% python3 -q
>>> import numpy as np
>>> np.set_printoptions(precision=1, suppress=True, linewidth=140)
>>> def rnd(a):
...     return np.round(a, 1) + 0
... 
>>> feats = np.load("run4.npy")
>>> feats
array([[ 0.,  0.,  0.,  0.,  0.,  0.,  0., -2.],
       [ 0.,  0.,  0.,  0.,  0.,  0.,  0.,  3.],
       [ 0.,  0.,  0.,  0.,  0.,  0.,  0.,  3.],
       [ 0.,  0.,  0.,  0.,  0.,  0.,  0.,  2.],
       [ 0.,  0.,  0.,  0.,  0.,  0.,  0.,  3.],
       [ 0.,  0.,  0.,  0.,  0.,  0.,  0.,  1.],
       [ 0.,  0.,  0.,  0.,  0.,  0.,  0.,  2.],
       [-2.,  3.,  3.,  2.,  3.,  1.,  2.,  0.]])
>>> out = np.array([[5, 1], [3, 1], [5, 1], [4, 2], [4, 3], [4, 3], [5, 5], [4, 2]])
>>> feats @ out
array([[-8., -4.],
       [12.,  6.],
       [12.,  6.],
       [ 8.,  4.],
       [12.,  6.],
       [ 4.,  2.],
       [ 8.,  4.],
       [48., 30.]])
>>> np.linalg.matrix_rank(np.vstack([feats, out.T]))
np.int64(4)
>>> np.einsum("ik,kj->ij", feats, out)
array([[-8., -4.],
       [12.,  6.],
       [12.,  6.],
       [ 8.,  4.],
       [12.,  6.],
       [ 4.,  2.],
       [ 8.,  4.],
       [48., 30.]])
>>> np.einsum("ij,ij->i", feats, feats)
array([ 4.,  9.,  9.,  4.,  9.,  1.,  4., 40.])
>>> np.linalg.matrix_rank(feats @ out)
np.int64(2)
>>> rnd(feats @ np.linalg.pinv(feats) @ feats)
array([[ 0.,  0.,  0.,  0.,  0.,  0.,  0., -2.],
       [ 0.,  0.,  0.,  0.,  0.,  0.,  0.,  3.],
       [ 0.,  0.,  0.,  0.,  0.,  0.,  0.,  3.],
       [ 0.,  0.,  0.,  0.,  0.,  0.,  0.,  2.],
       [ 0.,  0.,  0.,  0.,  0.,  0.,  0.,  3.],
       [ 0.,  0.,  0.,  0.,  0.,  0.,  0.,  1.],
       [ 0.,  0.,  0.,  0.,  0.,  0.,  0.,  2.],
       [-2.,  3.,  3.,  2.,  3.,  1.,  2.,  0.]])
>>> rnd(np.trace(np.linalg.pinv(feats) @ feats))
np.float64(2.0)
>>> np.linalg.lstsq(feats[:-1].T, feats[-1])[2]
np.int32(1)
>>> r = np.linalg.matrix_rank(feats)
>>> r
np.int64(2)
>>> N = np.linalg.svd(feats)[2][r:].T
>>> np.linalg.matrix_rank(feats.T @ feats), np.linalg.matrix_rank(feats @ feats.T)
(np.int64(2), np.int64(2))
>>> [int(np.linalg.matrix_rank(feats[:i])) for i in range(1, len(feats) + 1)]
[1, 1, 1, 1, 1, 1, 1, 2]
>>> N.shape
(8, 6)
>>> np.allclose(feats @ N, 0)
True
>>> rnd(N @ N.T)
array([[ 0.9,  0.2,  0.2,  0.1,  0.2,  0. ,  0.1,  0. ],
       [ 0.2,  0.8, -0.2, -0.2, -0.2, -0.1, -0.2,  0. ],
       [ 0.2, -0.2,  0.8, -0.2, -0.2, -0.1, -0.2,  0. ],
       [ 0.1, -0.2, -0.2,  0.9, -0.2,  0. , -0.1,  0. ],
       [ 0.2, -0.2, -0.2, -0.2,  0.8, -0.1, -0.2,  0. ],
       [ 0. , -0.1, -0.1,  0. , -0.1,  1. ,  0. ,  0. ],
       [ 0.1, -0.2, -0.2, -0.1, -0.2,  0. ,  0.9,  0. ],
       [ 0. ,  0. ,  0. ,  0. ,  0. ,  0. ,  0. ,  0. ]])
>>> w, evecs = np.linalg.eigh(feats)
>>> x = np.array([-3, -2, -2, -1, 1, -1, -1, -1])
>>> rnd(evecs * np.abs(w) @ evecs.T)
array([[ 0.6, -0.9, -0.9, -0.6, -0.9, -0.3, -0.6,  0. ],
       [-0.9,  1.4,  1.4,  0.9,  1.4,  0.5,  0.9,  0. ],
       [-0.9,  1.4,  1.4,  0.9,  1.4,  0.5,  0.9,  0. ],
       [-0.6,  0.9,  0.9,  0.6,  0.9,  0.3,  0.6,  0. ],
       [-0.9,  1.4,  1.4,  0.9,  1.4,  0.5,  0.9,  0. ],
       [-0.3,  0.5,  0.5,  0.3,  0.5,  0.2,  0.3,  0. ],
       [-0.6,  0.9,  0.9,  0.6,  0.9,  0.3,  0.6,  0. ],
       [ 0. ,  0. ,  0. ,  0. ,  0. ,  0. ,  0. ,  6.3]])
>>> (np.sign(evecs[:, -1].round(6)) == np.sign(evecs[0, -1].round(6))).astype(int)
array([1, 0, 0, 0, 0, 0, 0, 0])
>>> [round(float(x), 1) for x in np.linalg.svd(feats, compute_uv=False)[:3]]
[6.3, 6.3, 0.0]
>>> rnd(np.linalg.norm(feats, 2) / np.linalg.norm(feats))
np.float64(0.7)
>>> arr = np.load("out2.npy")
>>> arr
array([[ 0.1,  0.9,  2. , -2. ,  1.5,  0.1],
       [ 1.1,  0.4,  1.5,  0.2, -3. ,  0.2],
       [ 0.5,  0.8, -1.8,  1.3, -1.2,  0.2],
       [ 0.1,  0.7,  2.1, -2. ,  1.4,  0.1],
       [ 1.1,  1.7,  1.1,  1. ,  0.9, -0.7],
       [ 0.7,  0.5,  0.8,  0.3, -1.5,  0.7],
       [-0.1,  2.3, -0.6,  2.3, -0.6,  0.2]])
>>> out = np.c_[arr[:, :5] @ np.array([[5, 8, 9, 5, 1],
...     [6, 3, 4, 7, 4],
...     [4, 2, 3, 3, 1],
...     [6, 1, 9, 8, 0],
...     [0, 8, 9, 2, 0]]), np.array([8, 2, 7, 4, 3, 6, 9])]
>>> rnd(out)
array([[  1.9,  17.5,   6. ,  -0.2,   5.7,   8. ],
       [ 15.1, -10.8,  -9.2,   8.4,   4.2,   2. ],
       [  7.9,  -5.5,   3.2,  10.7,   1.9,   7. ],
       [  1.1,  16.3,   4.6,  -1.5,   5. ,   4. ],
       [ 26.1,  24.3,  37.1,  30.5,   9. ,   3. ],
       [ 11.5,  -3. ,  -0.1,   8.8,   3.5,   6. ],
       [ 24.7,   2.4,  21.8,  31. ,   8.5,   9. ]])
>>> np.linalg.matrix_rank(out)
np.int64(6)
>>> rnd(np.linalg.norm(np.linalg.qr(arr)[0].T @ out, axis=0) ** 2 / ((out ** 2).sum(axis=0) + 1e-12))
array([1., 1., 1., 1., 1., 1.])
>>> rnd(np.linalg.lstsq(arr, out[:, 0])[0])
array([5., 6., 4., 6., 0., 0.])
>>> rnd(np.linalg.norm(out - arr @ np.linalg.lstsq(arr, out)[0], axis=0))
array([0. , 0. , 0. , 0. , 0. , 1.9])
>>> rnd(np.linalg.norm(arr))
np.float64(8.1)
>>> np.unravel_index(np.abs(arr).argmax(), arr.shape)
(np.int64(1), np.int64(4))
>>> rnd(np.diff(arr, axis=0))
array([[ 1. , -0.5, -0.5,  2.2, -4.5,  0.1],
       [-0.6,  0.4, -3.3,  1.1,  1.8,  0. ],
       [-0.4, -0.1,  3.9, -3.3,  2.6, -0.1],
       [ 1. ,  1. , -1. ,  3. , -0.5, -0.8],
       [-0.4, -1.2, -0.3, -0.7, -2.4,  1.4],
       [-0.8,  1.8, -1.4,  2. ,  0.9, -0.5]])
>>> rnd(arr.mean(axis=0))
array([ 0.5,  1. ,  0.7,  0.2, -0.4,  0.1])
